% ipython --no-banner

In [1]: import numpy as np

In [2]: np.set_printoptions(suppress=True, linewidth=100)

In [3]: A = np.load("w.npy")

In [4]: print(A)
[[ 2  1  0  0  0  0]
 [-1  2  0  0  0  0]
 [-1 -2  0  0  0  0]
 [ 0  0  2  1  0  0]
 [ 0  0 -1  2  0  0]
 [ 0  0 -1 -2  0  0]
 [ 0  0  0  0  2  1]
 [ 0  0  0  0 -1  2]
 [ 0  0  0  0 -1 -2]]

In [5]: gram = A.T @ A

In [6]: print(np.diag(gram))
[6 9 6 9 6 9]

In [7]: print(gram)
[[6 2 0 0 0 0]
 [2 9 0 0 0 0]
 [0 0 6 2 0 0]
 [0 0 2 9 0 0]
 [0 0 0 0 6 2]
 [0 0 0 0 2 9]]

In [8]: x = np.array([0, 4, 5, 9, 1, 0])

In [9]: print(A @ (2 * x))
[  8  16 -16  38  26 -46   4  -2  -2]

In [10]: print(A @ np.eye(6)[2])
[ 0.  0.  0.  2. -1. -1.  0.  0.  0.]

In [11]: print((A @ x).argmax())
3

In [12]: print(np.linalg.norm(A @ x) <= np.linalg.norm(A, 2) * np.linalg.norm(x) + 1e-9)
True

In [13]: other = np.array([[5, 0], [4, 0], [3, 0], [1, 5], [2, 4], [0, 4]])

In [14]: print(np.linalg.matrix_rank(A @ other))
2

In [15]: print(other.T @ A.T)
[[ 14   3 -13   7  -1  -5   4  -2  -2]
 [  0   0   0   5  10 -10  12   4 -12]]

In [16]: print(np.einsum("ij,ij->i", A, A))
[5 5 5 5 5 5 5 5 5]

In [17]: other = np.c_[A[:, :5] @ np.array([[-1, 1, -2, 1, -1],
    ...:     [-2, 2, -3, -2, 1],
    ...:     [3, -1, -3, 1, 3],
    ...:     [-2, 3, 3, 3, -3],
    ...:     [0, 0, -2, -3, 3]]), np.array([-1, 0, -1, 1, -1, -2, 0, -2, 2])]

In [18]: print(other)
[[-4  4 -7  0 -1 -1]
 [-3  3 -4 -5  3  0]
 [ 5 -5  8  3 -1 -1]
 [ 4  1 -3  5  3  1]
 [-7  7  9  5 -9 -1]
 [ 1 -5 -3 -7  3 -2]
 [ 0  0 -4 -6  6  0]
 [ 0  0  2  3 -3 -2]
 [ 0  0  2  3 -3  2]]

In [19]: print(np.round(np.linalg.lstsq(A, other[:, 0])[0], 3) + 0)
[-1. -2.  3. -2.  0.  0.]

In [20]: print(np.linalg.matrix_rank(other))
6

In [21]: print(np.round(np.linalg.norm(other - A @ np.linalg.lstsq(A, other)[0], axis=0), 3) + 0)
[0.    0.    0.    0.    0.    1.887]

In [22]: print(np.round(np.linalg.norm(np.linalg.qr(A)[0].T @ other, axis=0) ** 2 / ((other ** 2).sum(axis=0) + 1e-12), 3))
[1.    1.    1.    1.    1.    0.777]

In [23]: basis = np.sign(np.array([[2, 2, 4, 0], [5, 3, 4, 2], [3, 4, 1, 0], [5, 2, 4, 2]]))

In [24]: other = (np.tril(basis, -1) + np.eye(4)) @ (np.triu(basis, 1) + np.eye(4))

In [25]: ev = np.array([1, 0, 1, 0])

In [26]: feats = np.rint(other * ev @ np.linalg.inv(other)) + 0

In [27]: print(feats)
[[ 2. -2.  0.  1.]
 [ 2. -3.  1.  1.]
 [ 2. -4.  2.  1.]
 [ 2. -4.  2.  1.]]

In [28]: # rows and columns are dependent

In [29]: P = np.triu(np.array([[-3, 2, 3, 3], [-3, -1, -1, -3], [-2, 1, -2, -2], [-3, -1, -2, -2]]), 1) + np.eye(4)

In [30]: other = P @ feats @ np.linalg.inv(P)

In [31]: print(P @ feats - feats @ P)
[[ 16. -34.   6.  -4.]
 [ -8.  12. -17. -17.]
 [ -4.   4. -14. -16.]
 [  0.  -4. -10. -14.]]

In [32]: print(other)
[[  18.  -68. -108. -465.]
 [  -6.   25.   36.  162.]
 [  -2.    8.   12.   53.]
 [   2.   -8.  -12.  -53.]]

In [33]: print(np.round(np.poly(other), 3) + 0)
[ 1. -2.  1.  0.  0.]

In [34]: O, _ = np.linalg.qr(np.array([[1.1, -1.6, -1.0, -0.6, -0.3],
    ...:     [-0.5, -1.2, 0.3, -1.4, 0.0],
    ...:     [0.3, -1.4, 1.5, -0.8, -1.3],
    ...:     [1.0, 0.5, -1.4, -0.2, 0.4],
    ...:     [-1.3, 0.8, -0.2, 0.2, 0.0]]))

In [35]: M = 4 * O

In [36]: print(M.round(3))
[[-2.137 -1.745  2.201  1.717  0.772]
 [ 0.971 -2.41   1.347 -2.332 -1.413]
 [-0.583 -2.078 -2.361 -0.825  2.255]
 [-1.943  1.662  1.068 -2.63   1.186]
 [ 2.525  0.249  1.621  0.136  2.63 ]]

In [37]: print(round(M[:, 1] @ M[:, 2], 3))
-0.0

In [38]: print(np.round(np.linalg.svd(M, compute_uv=False), 3))
[4. 4. 4. 4. 4.]
